$ ipython --no-banner

In [1]: import numpy as np

In [2]: np.set_printoptions(precision=1, suppress=True, linewidth=140)

In [3]: rd = lambda a: np.round(a, 1) + 0

In [4]: E = np.load("sample12.npy")

In [5]: print(E)
[[ 2.2  2.   0.3]
 [-1.3  1.5 -0.7]
 [-0.9 -0.6  0.3]
 [-1.9  0.7 -0.9]
 [-8.1  1.5 -0.3]
 [ 0.5  0.5 -1. ]
 [ 0.5 -0.4  0.7]
 [ 1.8 -0.3 -1.2]
 [-1.6  1.3 -1.1]
 [ 0.3  1.4 -0.8]
 [ 1.   0.7  1. ]
 [ 0.4 -1.  -0.6]
 [-0.9  0.1  0.1]
 [ 1.6 -0.4  0. ]
 [ 0.9 -0.3 -0.1]
 [ 0.5 -0.7 -1.3]
 [ 0.6  1.   0.7]
 [-0.5  0.7  0.5]
 [ 1.9 -1.2  1.2]]

In [6]: Xs = (E - E.mean(axis=0)) / E.std(axis=0)

In [7]: np.argwhere(np.abs(Xs) > 2)
Out[7]: array([[4, 0]])

In [8]: b = np.linalg.lstsq(np.delete(Xs, 0, axis=1), Xs[:, 0])[0]

In [9]: rd(1 - np.var(Xs[:, 0] - np.delete(Xs, 0, axis=1) @ b))
Out[9]: np.float64(0.2)

In [10]: data = np.array([[-1, -2, 1, 0, -1], [0, 2, -2, 0, -1], [0, 2, 0, 1, 1]])

In [11]: data[2] = data[0]

In [12]: data
Out[12]: 
array([[-1, -2,  1,  0, -1],
       [ 0,  2, -2,  0, -1],
       [-1, -2,  1,  0, -1]])

In [13]: # row 2 repeats row 0

In [14]: left, sv, Vt = np.linalg.svd(data)

In [15]: np.argmax(sv[:-1] / (sv[1:] + 1e-6)) + 1
Out[15]: np.int64(2)

In [16]: rd(sv)
Out[16]: array([4.4, 2. , 0. ])

In [17]: other = left[:, :2] @ np.diag(sv[:2]) @ Vt[:2]

In [18]: rd(np.abs(data - other).max())
Out[18]: np.float64(0.0)

In [19]: rd(other)
Out[19]: 
array([[-1., -2.,  1.,  0., -1.],
       [ 0.,  2., -2.,  0., -1.],
       [-1., -2.,  1.,  0., -1.]])

In [20]: np.linalg.matrix_rank(data, rtol=0.05)
Out[20]: np.int64(2)

In [21]: rng = np.random.default_rng(23221)

In [22]: z = rng.integers(0, 2, 3)

In [23]: W0 = (z[:, None] == z) * -1 + np.eye(3)

In [24]: W0
Out[24]: 
array([[ 0., -1., -1.],
       [-1.,  0., -1.],
       [-1., -1.,  0.]])

In [25]: O, V = np.linalg.qr(W0[:, :2])[0], np.linalg.qr(W0[:, 2:])[0]

In [26]: sv = np.linalg.svd(O.T @ V, compute_uv=False)

In [27]: rd(np.degrees(np.arccos(sv.clip(0, 1))))
Out[27]: array([54.7])

In [28]: (sv > 0.9).sum()
Out[28]: np.int64(0)

In [29]: rd(sv)
Out[29]: array([0.6])

In [30]: print(rd(np.linalg.norm(O @ O.T - V @ V.T, 2)))
1.0

In [31]: np.trace(W0)
Out[31]: np.float64(0.0)

In [32]: rd(np.abs(np.linalg.eigvals(W0)).max())
Out[32]: np.float64(2.0)

In [33]: rd(np.sort(np.abs(np.linalg.eigvals(W0))))
Out[33]: array([1., 1., 2.])

In [34]: W0 @ W0
Out[34]: 
array([[2., 1., 1.],
       [1., 2., 1.],
       [1., 1., 2.]])

In [35]: rd(np.linalg.det(W0))
Out[35]: np.float64(-2.0)

In [36]: M = np.load("test3.npy")

In [37]: M
Out[37]: 
array([[-2,  0,  2, -1],
       [ 0, -4, -1, -1],
       [ 2, -1,  0, -3],
       [-1, -1, -3,  0]])

In [38]: # equal to its transpose

In [39]: rd(np.linalg.det(M))
Out[39]: np.float64(-99.0)

In [40]: rd(np.sort(np.abs(np.linalg.eigvals(M))))
Out[40]: array([1.7, 3. , 3.8, 5.1])

In [41]: np.linalg.matrix_power(M, 2)
Out[41]: 
array([[ 9, -1, -1, -4],
       [-1, 18,  7,  7],
       [-1,  7, 14, -1],
       [-4,  7, -1, 11]])

In [42]: print(rd(np.abs(np.linalg.eigvals(M)).max()))
5.1

In [43]: M @ M
Out[43]: 
array([[ 9, -1, -1, -4],
       [-1, 18,  7,  7],
       [-1,  7, 14, -1],
       [-4,  7, -1, 11]])

In [44]: np.allclose(M @ M.T, M.T @ M)
Out[44]: True

In [45]: (M + M.T) / 2
Out[45]: 
array([[-2.,  0.,  2., -1.],
       [ 0., -4., -1., -1.],
       [ 2., -1.,  0., -3.],
       [-1., -1., -3.,  0.]])

In [46]: O, V = np.linalg.qr(M[:, :3])[0], np.linalg.qr(M[:, 3:])[0]

In [47]: sv = np.linalg.svd(O.T @ V, compute_uv=False)

In [48]: rd(np.degrees(np.arccos(sv.clip(0, 1))))
Out[48]: array([44.6])

In [49]: other = M + rng.integers(-2, 3, (4, 3)) @ rng.integers(-2, 3, (3, 4))

In [50]: other
Out[50]: 
array([[-1, -4,  7, -4],
       [ 3, -1,  0, -8],
       [ 3, -2, -3, -3],
       [ 0,  1, -4, -2]])

In [51]: np.abs(other - M).sum(axis=1)
Out[51]: array([13, 14,  5,  6])

In [52]: np.linalg.matrix_rank(other - M, tol=1e-8)
Out[52]: np.int64(3)

In [53]: rd(np.linalg.svd(other - M, compute_uv=False))
Out[53]: array([9.1, 7. , 2.9, 0. ])

In [54]: th = np.radians(36)

In [55]: Rm = np.eye(4)

In [56]: Rm[2, 2] = Rm[0, 0] = np.cos(th)

In [57]: Rm[2, 0], Rm[0, 2] = -np.sin(th), np.sin(th)

In [58]: print(rd(Rm))
[[ 0.8  0.   0.6  0. ]
 [ 0.   1.   0.   0. ]
 [-0.6  0.   0.8  0. ]
 [ 0.   0.   0.   1. ]]

In [59]: other = M @ Rm.T

In [60]: rd(np.linalg.svd(M, compute_uv=False)), rd(np.linalg.svd(other, compute_uv=False))
Out[60]: (array([5.1, 3.8, 3. , 1.7]), array([5.1, 3.8, 3. , 1.7]))

In [61]: rd(other)
Out[61]: 
array([[-0.4,  0. ,  2.8, -1. ],
       [-0.6, -4. , -0.8, -1. ],
       [ 1.6, -1. , -1.2, -3. ],
       [-2.6, -1. , -1.8,  0. ]])

In [62]: rd(np.abs(other - M).max(axis=0))
Out[62]: array([1.6, 0. , 1.2, 0. ])

In [63]: hat = np.triu(np.array([[4, 1, -1, -2], [1, 4, -3, 2], [2, 5, -3, -1], [-2, 1, 0, -1]]), 1) + np.eye(4)

In [64]: other = hat @ M @ np.linalg.inv(hat)

In [65]: np.linalg.matrix_rank(other)
Out[65]: np.int64(4)

In [66]: rd(np.poly(other))
Out[66]: array([  1.,   6.,  -8., -84., -99.])

In [67]: mat = np.load("a.npy")

In [68]: print(mat)
[[ 0  2  1  3 -4]
 [-2  0 -6 -5  0]
 [-1  6  0 -2 -2]
 [-3  5  2  0  4]
 [ 4  0  2 -4  0]]

In [69]: z = rng.permutation(5)

In [70]: z
Out[70]: array([2, 3, 4, 0, 1])

In [71]: other = mat[z][:, z]

In [72]: print(np.allclose(other, mat))
False

In [73]: rd(np.sort(np.abs(np.linalg.eigvals(other))))
Out[73]: array([0. , 6.2, 6.2, 8.7, 8.7])

In [74]: rd(np.linalg.det(other)), rd(np.linalg.det(mat[z]))
Out[74]: (np.float64(0.0), np.float64(0.0))

In [75]: m1 = np.load("layer13.npy")

In [76]: print(m1)
[[4 4 4 5]
 [2 2 2 3]
 [2 2 2 3]]

In [77]: # row 2 repeats row 1

In [78]: left, sv, Vt = np.linalg.svd(m1)

In [79]: V = Vt[:(sv > 1e-8).sum()]

In [80]: vec = m1[1] + 4 * m1[2] + rng.integers(2) * np.eye(4)[3]

In [81]: vec
Out[81]: array([10., 10., 10., 15.])

In [82]: rd(V.T @ V)
Out[82]: 
array([[0.3, 0.3, 0.3, 0. ],
       [0.3, 0.3, 0.3, 0. ],
       [0.3, 0.3, 0.3, 0. ],
       [0. , 0. , 0. , 1. ]])

In [83]: np.linalg.matrix_rank(np.vstack([m1, vec]))
Out[83]: np.int64(2)

In [84]: arr = np.load("data.npy")

In [85]: arr
Out[85]: 
array([[-0.9, -0.1, -0.3],
       [ 0.8, -0.7, -0.2],
       [-1.1, -0.7,  0.1],
       [ 0.8, -0.8, -0.4]])

In [86]: other = np.c_[arr[:, :1] @ np.array([[-2]]), np.array([-1, 0, -2, 1])]

In [87]: print(other)
[[ 1.8 -1. ]
 [-1.6  0. ]
 [ 2.2 -2. ]
 [-1.6  1. ]]

In [88]: np.linalg.matrix_rank(np.c_[arr, other])
Out[88]: np.int64(4)

In [89]: print(np.linalg.matrix_rank(other))
2

In [90]: rd(np.linalg.norm(np.linalg.qr(arr)[0].T @ other, axis=0) ** 2 / ((other ** 2).sum(axis=0) + 1e-12))
Out[90]: array([1. , 0.9])

In [91]: rd(np.linalg.norm(other - arr @ np.linalg.lstsq(arr, other)[0], axis=0))
Out[91]: array([0. , 0.7])

In [92]: O, V = np.linalg.qr(arr[:, :1])[0], np.linalg.qr(arr[:, 1:])[0]

In [93]: sv = np.linalg.svd(O.T @ V, compute_uv=False)

In [94]: rd(np.degrees(np.arccos(sv.clip(0, 1))))
Out[94]: array([70.9])

In [95]: rd(np.linalg.norm(O @ O.T - V @ V.T, 2))
Out[95]: np.float64(1.0)

In [96]: rd(sv)
Out[96]: array([0.3])

In [97]: vec = np.array([0, 3, -3])

In [98]: target = arr @ vec

In [99]: print(rd(np.linalg.lstsq(arr, target)[0]))
[ 0.  3. -3.]

In [100]: rd(target)
Out[100]: array([ 0.6, -1.5, -2.4, -1.2])

In [101]: target = target + 0.1 * rng.normal(size=4)

In [102]: rd(target)
Out[102]: array([ 0.7, -1.5, -2.4, -1.2])

In [103]: b, *_ = np.linalg.lstsq(arr, target)

In [104]: rd(b)
Out[104]: array([-0.1,  3. , -3.2])

In [105]: print([round(float(np.linalg.norm(np.linalg.solve(arr.T @ arr + lam * np.eye(3), arr.T @ target))), 2) for lam in (0, 1, 10, 100)])
[4.42, 1.42, 0.31, 0.04]

In [106]: F = np.load("run5.npy")

In [107]: F
Out[107]: 
array([[  0.3,  -7. ,  -2.1],
       [  0.9,  -7.3,  -1.9],
       [  0.4,  -0.1,   0.3],
       [  0.6,  -7.2,  -1.8],
       [  0.3,  -4.1,  -0.7],
       [  0.6, -10.3,  -2.5],
       [  0.6,  -3.5,  -0.8],
       [  1.4,  -3.7,  -1.2],
       [  0.8,  -1.2,   0.2],
       [  0.3,  -7.5,  -1.6],
       [  1.2, -11. ,  -2.7],
       [  1.2, -10.8,  -3.2],
       [  0.6,  -7. ,  -1.6],
       [ -0.1,  -0.2,   0.5],
       [  0.4,   0. ,   0. ],
       [ -0.2,   0.2,  -0.3],
       [  0.8, -11.2,  -2.6],
       [  0.2,  -3.6,  -1.2],
       [  0.7, -10.3,  -3. ],
       [  0.1,  -4.1,  -0.7],
       [  1.4,  -1.1,  -0.1],
       [ -0.2,  -6.9,  -2.1],
       [  0.9,  -4.6,  -1. ],
       [  0. ,  -0.4,   0.2],
       [  1.1, -11.4,  -2.7],
       [  0.9,  -0.6,  -0.8],
       [  0.1,  -0.2,  -0.2],
       [  0.8, -10.7,  -2.7],
       [  0.7,  -7. ,  -1.5]])

In [108]: O, V = np.linalg.qr(F[:, :2])[0], np.linalg.qr(F[:, 2:])[0]

In [109]: sv = np.linalg.svd(O.T @ V, compute_uv=False)

In [110]: rd(sv)
Out[110]: array([1.])

In [111]: rd(np.linalg.norm(O @ O.T - V @ V.T, 2))
Out[111]: np.float64(1.0)

In [112]: other = np.c_[F[:, :2] @ np.array([[3, 1], [1, 3]]), np.array([-6, -4, -6, 0, 0, 7, -1, 6, 9, -9, -7, -5, 9, -1, -9, 9, 0, -1, -2, -6, -4, 9, 3, -4, 7, 9, 3, -7, 7])]

In [113]: rd(other)
Out[113]: 
array([[ -6.1, -20.7,  -6. ],
       [ -4.6, -21. ,  -4. ],
       [  1.1,   0.1,  -6. ],
       [ -5.4, -21. ,   0. ],
       [ -3.2, -12. ,   0. ],
       [ -8.5, -30.3,   7. ],
       [ -1.7,  -9.9,  -1. ],
       [  0.5,  -9.7,   6. ],
       [  1.2,  -2.8,   9. ],
       [ -6.6, -22.2,  -9. ],
       [ -7.4, -31.8,  -7. ],
       [ -7.2, -31.2,  -5. ],
       [ -5.2, -20.4,   9. ],
       [ -0.5,  -0.7,  -1. ],
       [  1.2,   0.4,  -9. ],
       [ -0.4,   0.4,   9. ],
       [ -8.8, -32.8,   0. ],
       [ -3. , -10.6,  -1. ],
       [ -8.2, -30.2,  -2. ],
       [ -3.8, -12.2,  -6. ],
       [  3.1,  -1.9,  -4. ],
       [ -7.5, -20.9,   9. ],
       [ -1.9, -12.9,   3. ],
       [ -0.4,  -1.2,  -4. ],
       [ -8.1, -33.1,   7. ],
       [  2.1,  -0.9,   9. ],
       [  0.1,  -0.5,   3. ],
       [ -8.3, -31.3,  -7. ],
       [ -4.9, -20.3,   7. ]])

In [114]: rd(np.linalg.lstsq(F, other[:, 0])[0])
Out[114]: array([3., 1., 0.])

In [115]: np.linalg.matrix_rank(np.c_[F, other])
Out[115]: np.int64(4)

In [116]: np.linalg.matrix_rank(other)
Out[116]: np.int64(3)

In [117]: C2 = np.cov(other, rowvar=False)

In [118]: rd(C2)
Out[118]: 
array([[ 14.1,  43.2,   2. ],
       [ 43.2, 146. ,   6.2],
       [  2. ,   6.2,  37.6]])

In [119]: C2.shape
Out[119]: (3, 3)

In [120]: rd(np.corrcoef(other.T))
Out[120]: 
array([[1. , 1. , 0.1],
       [1. , 1. , 0.1],
       [0.1, 0.1, 1. ]])

In [121]: rd(np.linalg.eigvalsh(C2)[::-1])
Out[121]: array([159.3,  37.2,   1.2])

In [122]: np.argsort(-other.std(axis=0).round(6), kind="stable")
Out[122]: array([1, 2, 0])

In [123]: rd(other.std(axis=0))
Out[123]: array([ 3.7, 11.9,  6. ])

In [124]: rd(np.corrcoef(other[:, 1], other[:, 0])[0, 1])
Out[124]: np.float64(1.0)

In [125]: np.argwhere(np.triu(np.abs(np.corrcoef(other.T)) > 0.8, 1))
Out[125]: array([[0, 1]])
